In [1]: import numpy as np

In [2]: np.set_printoptions(precision=2, suppress=True, linewidth=100, floatmode="fixed")

In [3]: data = 5 * np.eye(3) + np.eye(3, k=1)

In [4]: print(data)
[[5.00 1.00 0.00]
 [0.00 5.00 1.00]
 [0.00 0.00 5.00]]

In [5]: x = np.array([9, 3, 3])

In [6]: target = data @ x

In [7]: beta, lr = np.zeros(3), 1 / np.linalg.norm(data, 2) ** 2

In [8]: for i in range(60):
   ...:     beta -= lr * data.T @ (data @ beta - target)
   ...:     if i % 10 == 0: print(i, round(np.linalg.norm(data @ beta - target), 2))
   ...: 
0 9.36
10 0.0
20 0.0
30 0.0
40 0.0
50 0.0

In [9]: print(round(np.linalg.cond(data), 2))
1.33

In [10]: blk = np.stack([data, 4 * data, data[::-1]])

In [11]: print(np.linalg.matrix_rank(blk))
[3 3 3]

In [12]: print(blk.shape)
(3, 3, 3)

In [13]: print(np.einsum("bij,cij->bc", blk, blk))
[[  77.00  308.00   26.00]
 [ 308.00 1232.00  104.00]
 [  26.00  104.00   77.00]]

In [14]: print(blk.sum(axis=0))
[[25.00  5.00  5.00]
 [ 0.00 30.00  6.00]
 [ 5.00  1.00 25.00]]

In [15]: print(np.linalg.det(blk))
[ 125.00 8000.00 -125.00]

In [16]: x = np.array([4, 3, 0])

In [17]: print(data @ x)
[23.00 15.00  0.00]

In [18]: print((data @ x).argmax())
0

In [19]: print(np.sign((data @ x).round(6)))
[1.00 1.00 0.00]

In [20]: print(data @ np.eye(3)[0])
[5.00 0.00 0.00]

In [21]: print(data @ (2 * x))
[46.00 30.00  0.00]

In [22]: print(np.einsum("ij,j->i", data, x))
[23.00 15.00  0.00]

In [23]: out = data[0, 0] * data[1:] - np.outer(data[1:, 0], data[0])

In [24]: print(out)
[[ 0.00 25.00  5.00]
 [ 0.00  0.00 25.00]]

In [25]: print(np.flatnonzero(~out.round(6).any(axis=1)))
[]

In [26]: print(np.linalg.matrix_rank(out), np.linalg.matrix_rank(data))
2 3

In [27]: print(data[:, 0] / data[0, 0])
[1.00 0.00 0.00]

In [28]: J = np.array([[1.0, 0.2, 0.04], [0.2, 1.0, 0.2], [0.04, 0.2, 1.0]])

In [29]: # symmetric, so the eigenvalues are real

In [30]: print(round(float(np.linalg.det(2 * J)), 2), np.round(np.linalg.det(J), 2))
7.37 0.92

In [31]: print(round(np.linalg.det(J.T), 2))
0.92

In [32]: print(round(np.linalg.det(J[::-1]), 2))
-0.92

In [33]: print(np.einsum("ii->", J))
3.0

In [34]: print(np.kron(np.eye(2, dtype=int), J))
[[1.00 0.20 0.04 0.00 0.00 0.00]
 [0.20 1.00 0.20 0.00 0.00 0.00]
 [0.04 0.20 1.00 0.00 0.00 0.00]
 [0.00 0.00 0.00 1.00 0.20 0.04]
 [0.00 0.00 0.00 0.20 1.00 0.20]
 [0.00 0.00 0.00 0.04 0.20 1.00]]

In [35]: print(np.poly(J))
[ 1.00 -3.00  2.92 -0.92]

In [36]: mat = np.array([[-6, -2, -3, 8],
    ...:     [-1, -9, -3, -2],
    ...:     [9, -1, 6, 9],
    ...:     [1, 6, -4, 7],
    ...:     [5, 9, -7, -5],
    ...:     [7, 8, -8, 3],
    ...:     [9, 4, 2, 2],
    ...:     [7, 8, -8, 3],
    ...:     [5, 4, -6, -2]])

In [37]: # row 7 repeats row 5

In [38]: print(np.linalg.matrix_rank(mat))
4

In [39]: print(mat - mat[0])
[[  0   0   0   0]
 [  5  -7   0 -10]
 [ 15   1   9   1]
 [  7   8  -1  -1]
 [ 11  11  -4 -13]
 [ 13  10  -5  -5]
 [ 15   6   5  -6]
 [ 13  10  -5  -5]
 [ 11   6  -3 -10]]

In [40]: print(np.diff(mat, axis=0))
[[  5  -7   0 -10]
 [ 10   8   9  11]
 [ -8   7 -10  -2]
 [  4   3  -3 -12]
 [  2  -1  -1   8]
 [  2  -4  10  -1]
 [ -2   4 -10   1]
 [ -2  -4   2  -5]]

In [41]: print(mat.sum(axis=1))
[ -3 -15  23  10   2  10  17  10   1]

In [42]: print(mat.sum(axis=0))
[ 36  27 -31  23]

In [43]: print(np.unravel_index(np.abs(mat).argmax(), mat.shape))
(np.int64(1), np.int64(1))

In [44]: print(mat.shape)
(9, 4)

In [45]: print(mat.mean(axis=0))
[ 4.00  3.00 -3.44  2.56]
